% ipython --no-banner

In [1]: import numpy as np

In [2]: import numpy.linalg as la

In [3]: np.set_printoptions(precision=4, suppress=True, linewidth=200)

In [4]: def rd(a):
   ...:     return np.round(a, 4) + 0
   ...: 

In [5]: feats = np.load("case4.npy")

In [6]: print(feats)
[[3 0 0 0 0]
 [0 1 0 0 0]
 [0 0 1 0 0]
 [0 0 0 3 0]
 [0 0 0 0 2]]

In [7]: print(rd(la.svd(feats, compute_uv=False)))
[3. 3. 2. 1. 1.]

In [8]: print(feats - feats[0])
[[ 0  0  0  0  0]
 [-3  1  0  0  0]
 [-3  0  1  0  0]
 [-3  0  0  3  0]
 [-3  0  0  0  2]]

In [9]: print(feats.sum(axis=1))
[3 1 1 3 2]

In [10]: print(feats.sum(axis=0))
[3 1 1 3 2]

In [11]: print(np.abs(feats).max())
3

In [12]: print(np.unravel_index(np.abs(feats).argmax(), feats.shape))
(np.int64(0), np.int64(0))

In [13]: print(np.diff(feats, axis=0))
[[-3  1  0  0  0]
 [ 0 -1  1  0  0]
 [ 0  0 -1  3  0]
 [ 0  0  0 -3  2]]

In [14]: feats[:, 5]
Traceback (most recent call last):
  Cell In[14], line 1
    feats[:, 5]
IndexError: index 5 is out of bounds for axis 1 with size 5


In [15]: mat = np.loadtxt("out0.csv", delimiter=",")

In [16]: print(rd(mat))
[[ 4.3477 -1.4722 -1.9825]
 [-4.987  -0.0305 -0.3584]
 [ 4.4596 -1.3611 -1.8054]
 [ 4.9928 -0.2564 -0.0805]
 [-4.8357  0.8276  0.965 ]
 [ 3.7131  1.7234  2.871 ]
 [ 2.1908  2.3945  3.8035]
 [-4.4294  1.3923  1.8552]
 [-2.5647  2.4198  3.545 ]
 [-2.1706  2.5247  3.7302]
 [-2.4468 -2.3138 -3.6959]
 [-3.8689 -1.6197 -2.7219]
 [ 2.7581  2.2009  3.5424]
 [-0.1858 -2.7267 -4.1869]
 [-4.9808 -0.078  -0.4307]
 [-4.1323  1.6555  2.2767]
 [ 4.9298  0.3062  0.777 ]
 [-4.5657  1.2419  1.6162]
 [-1.4086  2.6634  3.9903]
 [ 1.0815 -2.7001 -4.0669]
 [ 4.9846 -0.3361 -0.2031]
 [ 4.9823 -0.3527 -0.2287]
 [ 1.553  -2.643  -3.95  ]
 [ 0.6904  2.688   4.1591]
 [ 2.3742  2.3377  3.728 ]
 [ 4.5003 -1.3172 -1.7357]
 [ 4.929  -0.5907 -0.5964]
 [-3.17    2.2041  3.177 ]
 [ 2.317  -2.4886 -3.6658]
 [-4.2142  1.5898  2.171 ]]

In [17]: # null space of dimension 1

In [18]: D = la.norm(mat[:, None] - mat[None], axis=-1)

In [19]: print(rd(D[:5, :5]))
[[0.     9.584  0.2371 2.3478 9.9152]
 [9.584  0.     9.649  9.9862 1.5845]
 [0.2371 9.649  0.     2.1167 9.9432]
 [2.3478 9.9862 2.1167 0.     9.9432]
 [9.9152 1.5845 9.9432 9.9432 0.    ]]

In [20]: print((D + 1e9 * np.eye(30)).round(6).argmin(axis=1))
[ 2 14 25 20 17 12 24 17  9  8 11 10 24 19  1 29  3  7  9 22 21 20 19  6  6  2 21  8 22 15]

In [21]: print(np.flatnonzero(D[4] < D.mean() / 2))
[ 1  4  7 14 15 17 27 29]
